% ipython --no-banner

In [1]: import numpy as np

In [2]: np.set_printoptions(suppress=True, linewidth=140)

In [3]: J = np.load("w.npy")

In [4]: J.round(3)
Out[4]: 
array([[0.429, 0.143, 0.143, 0.286],
       [0.3  , 0.3  , 0.3  , 0.1  ],
       [0.   , 0.3  , 0.4  , 0.3  ],
       [0.333, 0.111, 0.333, 0.222]])

In [5]: P = np.triu(np.array([[4, 6, 2, 3], [4, 9, 4, 2], [2, 8, 8, 3], [0, 0, 2, 0]]), 1) + np.eye(4)

In [6]: A2 = P @ J @ np.linalg.inv(P)

In [7]: round(float(np.linalg.det(A2)), 3)
Out[7]: -0.009

In [8]: np.round(P @ J - J @ P, 3)
Out[8]: 
array([[ 2.8  ,  0.162,  2.171, -0.133],
       [ 0.667, -0.378,  0.467, -0.756],
       [ 1.   ,  0.333, -0.2  , -1.133],
       [ 0.   , -2.   , -1.111, -2.222]])

In [9]: np.linalg.matrix_rank(A2)
Out[9]: np.int64(4)

In [10]: np.round(np.poly(A2), 3)
Out[10]: array([ 1.   , -1.351,  0.332,  0.028, -0.009])

In [11]: np.round(J.mean(axis=0), 3)
Out[11]: array([0.265, 0.213, 0.294, 0.227])

In [12]: J.shape
Out[12]: (4, 4)

In [13]: np.round(np.diff(J, axis=0), 3)
Out[13]: 
array([[-0.129,  0.157,  0.157, -0.186],
       [-0.3  ,  0.   ,  0.1  ,  0.2  ],
       [ 0.333, -0.189, -0.067, -0.078]])

In [14]: np.round(J.sum(axis=1), 3)
Out[14]: array([1., 1., 1., 1.])

In [15]: round(np.abs(J).max(), 3)
Out[15]: np.float64(0.429)

In [16]: x0 = np.array([2, 0, 2, 0])

In [17]: rhs = J @ x0

In [18]: beta, lr = np.zeros(4), 1 / np.linalg.norm(J, 2) ** 2

In [19]: for i in range(3):
    ...:     beta -= lr * J.T @ (J @ beta - rhs)
    ...:     if i % 1 == 0: print(i, round(np.linalg.norm(J @ beta - rhs), 3))
    ...: 
0 0.325
1 0.295
2 0.271

In [20]: round(float(np.linalg.cond(J)), 3)
Out[20]: 8.289

In [21]: rng = np.random.default_rng(75)

In [22]: labels = rng.permutation(4)

In [23]: labels
Out[23]: array([3, 2, 0, 1])

In [24]: A2 = J[labels][:, labels]

In [25]: np.round(np.diag(A2), 3)
Out[25]: array([0.222, 0.4  , 0.429, 0.3  ])

In [26]: K = np.load("m.npy")

In [27]: K
Out[27]: 
array([[-3, -2, -1],
       [ 0,  1,  2],
       [ 3,  4,  5],
       [ 6,  7,  8]])

In [28]: round(float(np.linalg.norm(K, 2) / np.linalg.norm(K)), 3)
Out[28]: 0.988

In [29]: [round(float(x), 3) for x in np.linalg.svd(K, compute_uv=False)[:3]]
Out[29]: [14.592, 2.252, 0.0]

In [30]: np.linalg.cond(K) > 100
Out[30]: np.True_

In [31]: np.argsort(-np.linalg.norm(K, axis=0).round(6), kind="stable")[:3]
Out[31]: array([2, 1, 0])

In [32]: np.unique(K.round(6), axis=0).shape
Out[32]: (4, 3)

In [33]: np.round(K @ np.linalg.pinv(K) @ K, 3) + 0
Out[33]: 
array([[-3., -2., -1.],
       [ 0.,  1.,  2.],
       [ 3.,  4.,  5.],
       [ 6.,  7.,  8.]])

In [34]: np.linalg.lstsq(K[:-1].T, K[-1])[2]
Out[34]: np.int32(2)

In [35]: round(float(np.trace(np.linalg.pinv(K) @ K)), 3)
Out[35]: 2.0

In [36]: u, g = K[0], K[1]

In [37]: u @ u
Out[37]: np.int64(14)

In [38]: u @ g
Out[38]: np.int64(-4)

In [39]: p = (u @ g) / (u @ u) * u

In [40]: np.outer(u, g)
Out[40]: 
array([[ 0, -3, -6],
       [ 0, -2, -4],
       [ 0, -1, -2]])

In [41]: round(float(np.linalg.norm(u + g) ** 2 + np.linalg.norm(u - g) ** 2), 3)
Out[41]: 38.0

In [42]: np.round((g - p) @ u, 3)
Out[42]: np.float64(-0.0)

In [43]: np.linalg.matrix_rank(np.outer(u, g))
Out[43]: np.int64(1)

In [44]: mat = np.loadtxt("x.csv", delimiter=",")

In [45]: mat
Out[45]: 
array([[1., 2.],
       [2., 0.]])

In [46]: # symmetric, so the eigenvalues are real

In [47]: evals, vecs = np.linalg.eigh(mat)

In [48]: x0 = np.array([0, -3])

In [49]: np.round(vecs * np.maximum(evals, 0) @ vecs.T, 3)
Out[49]: 
array([[1.591, 1.243],
       [1.243, 0.97 ]])

In [50]: x0 @ mat @ x0
Out[50]: np.float64(0.0)

In [51]: u = np.array([6, 4, 1])

In [52]: np.polyval(u, mat[1])
Out[52]: array([33.,  1.])

In [53]: w1 = np.array([[-1, -5, 4, -4, -5, -3], [-3, 5, -4, -4, 4, 2]])

In [54]: beta = np.array([-3, -2, 3, 1, -2, -3])

In [55]: hid = np.maximum(mat @ w1 + beta, 0)

In [56]: np.linalg.matrix_rank(hid)
Out[56]: np.int64(2)

In [57]: (hid > 0).astype(int)
Out[57]: 
array([[0, 1, 0, 0, 1, 0],
       [0, 0, 1, 0, 0, 0]])

In [58]: C = np.array([[5, 4, -1],
    ...:     [0, 3, 2],
    ...:     [-3, -1, -2],
    ...:     [-2, 1, -2],
    ...:     [3, 5, 0],
    ...:     [1, 4, 3]])

In [59]: w1 @ C
Out[59]: 
array([[-27, -64, -18],
       [ 19,  31,  35]])

In [60]: A2 = mat[0, 0] * mat[1:] - np.outer(mat[1:, 0], mat[0])

In [61]: A2
Out[61]: array([[ 0., -4.]])

In [62]: np.flatnonzero(~A2.round(6).any(axis=1))
Out[62]: array([], dtype=int64)

In [63]: mat[:, 0] / mat[0, 0]
Out[63]: array([1., 2.])

In [64]: np.linalg.matrix_rank(A2), np.linalg.matrix_rank(mat)
Out[64]: (np.int64(1), np.int64(2))

In [65]: np.round(np.linalg.eigvalsh(mat).min(), 3)
Out[65]: np.float64(-1.562)

In [66]: E = np.array([[0, 0, 0, 0], [0, 0, 2, 0], [0, 0, 0, 4]])

In [67]: np.linalg.cond(E) > 100
Out[67]: np.True_

In [68]: np.argsort(-np.linalg.norm(E, axis=0).round(6), kind="stable")[:3]
Out[68]: array([3, 2, 0])

In [69]: np.linalg.matrix_rank(E, rtol=0.1)
Out[69]: np.int64(2)

In [70]: M = np.load("block5.npy")

In [71]: M
Out[71]: 
array([[2, 0, 0],
       [0, 0, 0],
       [0, 0, 0],
       [2, 0, 0],
       [0, 0, 0],
       [0, 0, 0],
       [2, 0, 0],
       [0, 0, 0],
       [2, 0, 0],
       [0, 0, 0],
       [0, 0, 0],
       [0, 0, 0],
       [0, 0, 0],
       [0, 0, 0],
       [2, 0, 0],
       [0, 0, 0],
       [0, 0, 0],
       [0, 0, 0],
       [0, 0, 0],
       [0, 0, 0],
       [2, 0, 0],
       [2, 0, 0],
       [0, 0, 0]])

In [72]: # rows 1 and 2 are equal

In [73]: Uu, sig, VT = np.linalg.svd(M)

In [74]: sig.round(3)
Out[74]: array([5.292, 0.   , 0.   ])

In [75]: A2 = Uu[:, :1] @ np.diag(sig[:1]) @ VT[:1]

In [76]: round(float(np.abs(M - A2).max()), 3)
Out[76]: 0.0

In [77]: np.linalg.matrix_rank(M, rtol=0.05)
Out[77]: np.int64(1)

In [78]: np.linalg.matrix_rank(A2)
Out[78]: np.int64(1)

In [79]: r = np.linalg.matrix_rank(M)

In [80]: r
Out[80]: np.int64(1)

In [81]: null = np.linalg.svd(M)[2][r:].T

In [82]: null @ null.T
Out[82]: 
array([[0., 0., 0.],
       [0., 1., 0.],
       [0., 0., 1.]])

In [83]: np.linalg.matrix_rank(M.T @ M), np.linalg.matrix_rank(M @ M.T)
Out[83]: (np.int64(1), np.int64(1))

In [84]: np.allclose(M @ null, 0)
Out[84]: True

In [85]: A2 = np.array([[5, 8, 8], [8, 2, 3], [8, -4, -8]])

In [86]: np.vstack([M, A2.T]).shape
Out[86]: (26, 3)

In [87]: M @ A2
Out[87]: 
array([[10, 16, 16],
       [ 0,  0,  0],
       [ 0,  0,  0],
       [10, 16, 16],
       [ 0,  0,  0],
       [ 0,  0,  0],
       [10, 16, 16],
       [ 0,  0,  0],
       [10, 16, 16],
       [ 0,  0,  0],
       [ 0,  0,  0],
       [ 0,  0,  0],
       [ 0,  0,  0],
       [ 0,  0,  0],
       [10, 16, 16],
       [ 0,  0,  0],
       [ 0,  0,  0],
       [ 0,  0,  0],
       [ 0,  0,  0],
       [ 0,  0,  0],
       [10, 16, 16],
       [10, 16, 16],
       [ 0,  0,  0]])

In [88]: A2.T @ M.T
Out[88]: 
array([[10,  0,  0, 10,  0,  0, 10,  0, 10,  0,  0,  0,  0,  0, 10,  0,  0,  0,  0,  0, 10, 10,  0],
       [16,  0,  0, 16,  0,  0, 16,  0, 16,  0,  0,  0,  0,  0, 16,  0,  0,  0,  0,  0, 16, 16,  0],
       [16,  0,  0, 16,  0,  0, 16,  0, 16,  0,  0,  0,  0,  0, 16,  0,  0,  0,  0,  0, 16, 16,  0]])

In [89]: np.einsum("ik,kj->ij", M, A2)
Out[89]: 
array([[10, 16, 16],
       [ 0,  0,  0],
       [ 0,  0,  0],
       [10, 16, 16],
       [ 0,  0,  0],
       [ 0,  0,  0],
       [10, 16, 16],
       [ 0,  0,  0],
       [10, 16, 16],
       [ 0,  0,  0],
       [ 0,  0,  0],
       [ 0,  0,  0],
       [ 0,  0,  0],
       [ 0,  0,  0],
       [10, 16, 16],
       [ 0,  0,  0],
       [ 0,  0,  0],
       [ 0,  0,  0],
       [ 0,  0,  0],
       [ 0,  0,  0],
       [10, 16, 16],
       [10, 16, 16],
       [ 0,  0,  0]])

In [90]: np.linalg.matrix_rank(M @ A2)
Out[90]: np.int64(1)

In [91]: np.einsum("ij,ij->i", M, M)
Out[91]: array([4, 0, 0, 4, 0, 0, 4, 0, 4, 0, 0, 0, 0, 0, 4, 0, 0, 0, 0, 0, 4, 4, 0])

In [92]: np.round(np.linalg.norm(M, axis=0), 3)
Out[92]: array([5.292, 0.   , 0.   ])

In [93]: M[:, 1] @ M[:, 0]
Out[93]: np.int64(0)

In [94]: np.round(np.linalg.pinv(M), 3)
Out[94]: 
array([[0.071, 0.   , 0.   , 0.071, 0.   , 0.   , 0.071, 0.   , 0.071, 0.   , 0.   , 0.   , 0.   , 0.   , 0.071, 0.   , 0.   , 0.   ,
        0.   , 0.   , 0.071, 0.071, 0.   ],
       [0.   , 0.   , 0.   , 0.   , 0.   , 0.   , 0.   , 0.   , 0.   , 0.   , 0.   , 0.   , 0.   , 0.   , 0.   , 0.   , 0.   , 0.   ,
        0.   , 0.   , 0.   , 0.   , 0.   ],
       [0.   , 0.   , 0.   , 0.   , 0.   , 0.   , 0.   , 0.   , 0.   , 0.   , 0.   , 0.   , 0.   , 0.   , 0.   , 0.   , 0.   , 0.   ,
        0.   , 0.   , 0.   , 0.   , 0.   ]])

In [95]: np.round(np.linalg.svd(M, compute_uv=False), 3)
Out[95]: array([5.292, 0.   , 0.   ])

In [96]: feats = np.load("a.npy")

In [97]: feats
Out[97]: 
array([[ 2,  1, -1],
       [ 2, -2, -1],
       [10, -7, -5]])

In [98]: # looks like rank 2

In [99]: np.round(np.poly(feats), 3) + 0
Out[99]: array([ 1.,  5., -3.,  0.])

In [100]: np.round(np.linalg.det(2 * feats), 3), round(np.linalg.det(feats), 3)
Out[100]: (np.float64(0.0), np.float64(0.0))

In [101]: np.round(np.linalg.norm(feats, 1), 3), np.round(np.linalg.norm(feats, np.inf), 3)
Out[101]: (np.float64(14.0), np.float64(22.0))

In [102]: np.round(np.linalg.norm(feats[2] - feats[1]), 3)
Out[102]: np.float64(10.247)

In [103]: np.round(np.linalg.norm(feats, axis=1), 3)
Out[103]: array([ 2.449,  3.   , 13.191])

In [104]: feats[2] @ feats[1]
Out[104]: np.int64(39)

In [105]: round(float(np.linalg.norm(feats) ** 2 / np.linalg.norm(feats, 2) ** 2), 3)
Out[105]: 1.024

In [106]: np.round(np.linalg.norm(feats, axis=0), 3)
Out[106]: array([10.392,  7.348,  5.196])

In [107]: round(np.linalg.norm(feats, "nuc"), 3)
Out[107]: np.float64(15.682)

In [108]: round(float(np.linalg.norm(feats, 2)), 3)
Out[108]: 13.587
